$ ipython --no-banner

In [1]: import numpy as np

In [2]: np.set_printoptions(suppress=True, linewidth=100)

In [3]: cent = np.array([[0, 2, 2, -1], [-1, 2, 0, 0], [3, 1, 0, -3]])

In [4]: K = np.repeat(cent, 13 // 3, axis=0)

In [5]: rng = np.random.default_rng(76)

In [6]: K = K + 0.05 * rng.normal(size=K.shape)

In [7]: K.round(3)
Out[7]: 
array([[-0.029,  2.088,  2.049, -0.975],
       [ 0.054,  1.922,  2.031, -0.928],
       [ 0.069,  1.922,  1.955, -0.977],
       [ 0.016,  1.962,  2.062, -1.002],
       [-1.007,  1.978,  0.074, -0.06 ],
       [-0.924,  1.984, -0.016, -0.016],
       [-0.981,  1.989, -0.038,  0.054],
       [-0.951,  1.981, -0.007,  0.093],
       [ 2.986,  1.022, -0.067, -3.026],
       [ 2.946,  0.986,  0.008, -2.942],
       [ 2.968,  0.99 ,  0.097, -2.955],
       [ 3.023,  0.993, -0.018, -3.039]])

In [8]: cen = K - K.mean(axis=0)

In [9]: left, sig, vt = np.linalg.svd(cen, full_matrices=False)

In [10]: print(sig.round(3))
[7.466 3.207 0.16  0.098]

In [11]: np.round(sig ** 2 / (sig ** 2).sum(), 3) + 0
Out[11]: array([0.844, 0.156, 0.   , 0.   ])

In [12]: np.abs(left[:, 0]).argmax()
Out[12]: np.int64(11)

In [13]: O, R = np.linalg.qr(K)

In [14]: np.allclose(R.T @ R, K.T @ K)
Out[14]: True

In [15]: np.round(O.T @ O, 3) + 0
Out[15]: 
array([[1., 0., 0., 0.],
       [0., 1., 0., 0.],
       [0., 0., 1., 0.],
       [0., 0., 0., 1.]])

In [16]: m1 = np.load("mat.npy")

In [17]: m1
Out[17]: 
array([[6, 0, 0, 0],
       [0, 7, 0, 0],
       [9, 0, 0, 0],
       [0, 6, 0, 0]])

In [18]: def softmax(z):
    ...:     e = np.exp(z - z.max(axis=-1, keepdims=True))
    ...:     return e / e.sum(axis=-1, keepdims=True)
    ...: 

In [19]: np.round(softmax(m1).sum(axis=1), 3)
Out[19]: array([1., 1., 1., 1.])

In [20]: np.round(softmax(m1[2]), 3) + 0
Out[20]: array([1., 0., 0., 0.])

In [21]: scores = m1 @ m1.T / np.sqrt(4)

In [22]: np.round(softmax(scores)[2] @ m1, 3) + 0
Out[22]: array([9., 0., 0., 0.])

In [23]: np.round(softmax(scores + np.triu(np.full(scores.shape, -np.inf), 1)), 3) + 0
Out[23]: 
array([[1.   , 0.   , 0.   , 0.   ],
       [0.   , 1.   , 0.   , 0.   ],
       [0.   , 0.   , 1.   , 0.   ],
       [0.   , 0.953, 0.   , 0.047]])

In [24]: softmax(scores).round(6).argmax(axis=1)
Out[24]: array([2, 1, 2, 1])

In [25]: print(np.unique(m1.round(6), axis=0).shape)
(4, 4)

In [26]: np.abs(np.diag(np.linalg.qr(m1)[1])) > 1e-9
Out[26]: array([ True,  True, False, False])

In [27]: np.linalg.lstsq(m1[:-1].T, m1[-1])[2]
Out[27]: np.int32(2)

In [28]: feats = np.loadtxt("w.csv", delimiter=",")

In [29]: feats
Out[29]: 
array([[-3., -1., -3.,  1., -3.,  1., -3.,  3., -3.,  3.,  0., -2.],
       [-2., -3., -1., -3.,  1., -3.,  1., -3.,  3., -3.,  3.,  0.],
       [ 0., -2., -3., -1., -3.,  1., -3.,  1., -3.,  3., -3.,  3.],
       [ 3.,  0., -2., -3., -1., -3.,  1., -3.,  1., -3.,  3., -3.],
       [-3.,  3.,  0., -2., -3., -1., -3.,  1., -3.,  1., -3.,  3.],
       [ 3., -3.,  3.,  0., -2., -3., -1., -3.,  1., -3.,  1., -3.],
       [-3.,  3., -3.,  3.,  0., -2., -3., -1., -3.,  1., -3.,  1.],
       [ 1., -3.,  3., -3.,  3.,  0., -2., -3., -1., -3.,  1., -3.],
       [-3.,  1., -3.,  3., -3.,  3.,  0., -2., -3., -1., -3.,  1.],
       [ 1., -3.,  1., -3.,  3., -3.,  3.,  0., -2., -3., -1., -3.],
       [-3.,  1., -3.,  1., -3.,  3., -3.,  3.,  0., -2., -3., -1.],
       [-1., -3.,  1., -3.,  1., -3.,  3., -3.,  3.,  0., -2., -3.]])

In [30]: left, sig, vt = np.linalg.svd(feats, full_matrices=False)

In [31]: print(np.round(vt @ vt.T, 3) + 0)
[[1. 0. 0. 0. 0. 0. 0. 0. 0. 0. 0. 0.]
 [0. 1. 0. 0. 0. 0. 0. 0. 0. 0. 0. 0.]
 [0. 0. 1. 0. 0. 0. 0. 0. 0. 0. 0. 0.]
 [0. 0. 0. 1. 0. 0. 0. 0. 0. 0. 0. 0.]
 [0. 0. 0. 0. 1. 0. 0. 0. 0. 0. 0. 0.]
 [0. 0. 0. 0. 0. 1. 0. 0. 0. 0. 0. 0.]
 [0. 0. 0. 0. 0. 0. 1. 0. 0. 0. 0. 0.]
 [0. 0. 0. 0. 0. 0. 0. 1. 0. 0. 0. 0.]
 [0. 0. 0. 0. 0. 0. 0. 0. 1. 0. 0. 0.]
 [0. 0. 0. 0. 0. 0. 0. 0. 0. 1. 0. 0.]
 [0. 0. 0. 0. 0. 0. 0. 0. 0. 0. 1. 0.]
 [0. 0. 0. 0. 0. 0. 0. 0. 0. 0. 0. 1.]]

In [32]: np.round(sig / sig[0], 3)
Out[32]: array([1.   , 0.5  , 0.378, 0.378, 0.342, 0.342, 0.278, 0.278, 0.25 , 0.25 , 0.158, 0.158])

In [33]: sig.round(3)
Out[33]: 
array([20.   , 10.   ,  7.563,  7.563,  6.841,  6.841,  5.568,  5.568,  5.   ,  5.   ,  3.162,
        3.162])

In [34]: np.round(np.cumsum(sig ** 2) / np.sum(sig ** 2), 3)
Out[34]: array([0.476, 0.595, 0.663, 0.731, 0.787, 0.843, 0.88 , 0.917, 0.946, 0.976, 0.988, 1.   ])

In [35]: (sig > 1e-8).sum()
Out[35]: np.int64(12)

In [36]: feats @ (-1.0) ** np.arange(12)
Out[36]: array([-20.,  20., -20.,  20., -20.,  20., -20.,  20., -20.,  20., -20.,  20.])

In [37]: W0 = np.load("case19.npy")

In [38]: W0.round(3) + 0
Out[38]: 
array([[  5.529,  -9.013, -27.41 , -14.41 , -12.999, -14.41 , -12.611, -16.474, -10.424],
       [  5.465,  -8.882, -27.062, -14.198, -12.864, -14.198, -12.426, -16.27 , -10.215],
       [  4.567,  -7.134, -22.313, -11.312, -11.001, -11.312,  -9.919, -13.482,  -7.444],
       [  4.048,  -6.201, -19.68 ,  -9.731,  -9.949,  -9.731,  -8.554, -11.943,  -5.983],
       [  2.121,  -3.277, -10.67 ,  -4.494,  -6.176,  -4.494,  -4.088,  -6.707,  -1.594],
       [  1.506,  -2.536,  -8.058,  -3.066,  -4.992,  -3.066,  -2.889,  -5.195,  -0.61 ],
       [  0.457,  -1.482,  -3.843,  -0.983,  -2.86 ,  -0.983,  -1.15 ,  -2.728,   0.394],
       [  0.446,  -1.472,  -3.799,  -0.964,  -2.835,  -0.964,  -1.134,  -2.702,   0.398],
       [  0.216,  -1.253,  -2.863,  -0.583,  -2.28 ,  -0.583,  -0.806,  -2.132,   0.444],
       [  0.041,  -1.057,  -2.079,  -0.311,  -1.769,  -0.311,  -0.559,  -1.635,   0.401],
       [ -0.061,  -0.893,  -1.526,  -0.158,  -1.368,  -0.158,  -0.403,  -1.262,   0.316],
       [ -0.029,  -0.09 ,  -0.093,   0.   ,  -0.093,   0.   ,  -0.03 ,  -0.092,   0.003],
       [  0.044,   0.127,   0.122,   0.   ,   0.122,   0.   ,   0.042,   0.124,   0.005],
       [  1.248,   3.127,   2.317,   0.387,   1.929,   0.387,   1.301,   2.458,   1.585],
       [  2.159,   5.565,   4.102,   1.098,   3.005,   1.098,   2.587,   4.224,   3.657],
       [  2.425,   6.316,   4.677,   1.359,   3.317,   1.359,   3.012,   4.77 ,   4.358],
       [  3.229,   8.693,   6.559,   2.282,   4.276,   2.282,   4.419,   6.509,   6.7  ],
       [  3.871,  10.701,   8.215,   3.15 ,   5.065,   3.15 ,   5.667,   7.994,   8.785],
       [  4.434,  12.538,   9.776,   3.998,   5.778,   3.998,   6.845,   9.364,  10.758],
       [  5.351,  15.678,  12.53 ,   5.544,   6.986,   5.544,   8.922,  11.731,  14.235],
       [  5.556,  16.4  ,  13.177,   5.914,   7.263,   5.914,   9.409,  12.28 ,  15.051],
       [  9.076,  30.065,  26.097,  13.608,  12.489,  13.608,  19.094,  22.883,  31.184],
       [  9.154,  30.391,  26.418,  13.804,  12.614,  13.804,  19.333,  23.141,  31.581]])

In [39]: left, sig, vt = np.linalg.svd(W0)

In [40]: vecs = vt[:(sig > 1e-8).sum()]

In [41]: x = W0[0] + -1 * W0[12] + rng.integers(2) * np.eye(9)[3]

In [42]: x.round(3)
Out[42]: array([  5.486,  -9.14 , -27.532, -14.41 , -13.121, -14.41 , -12.654, -16.598, -10.429])

In [43]: print(np.round(np.linalg.norm(x - vecs.T @ vecs @ x), 3))
0.0

In [44]: np.round(np.diag(vecs.T @ vecs), 3)
Out[44]: array([0.294, 0.47 , 0.45 , 0.235, 0.328, 0.235, 0.108, 0.239, 0.639])
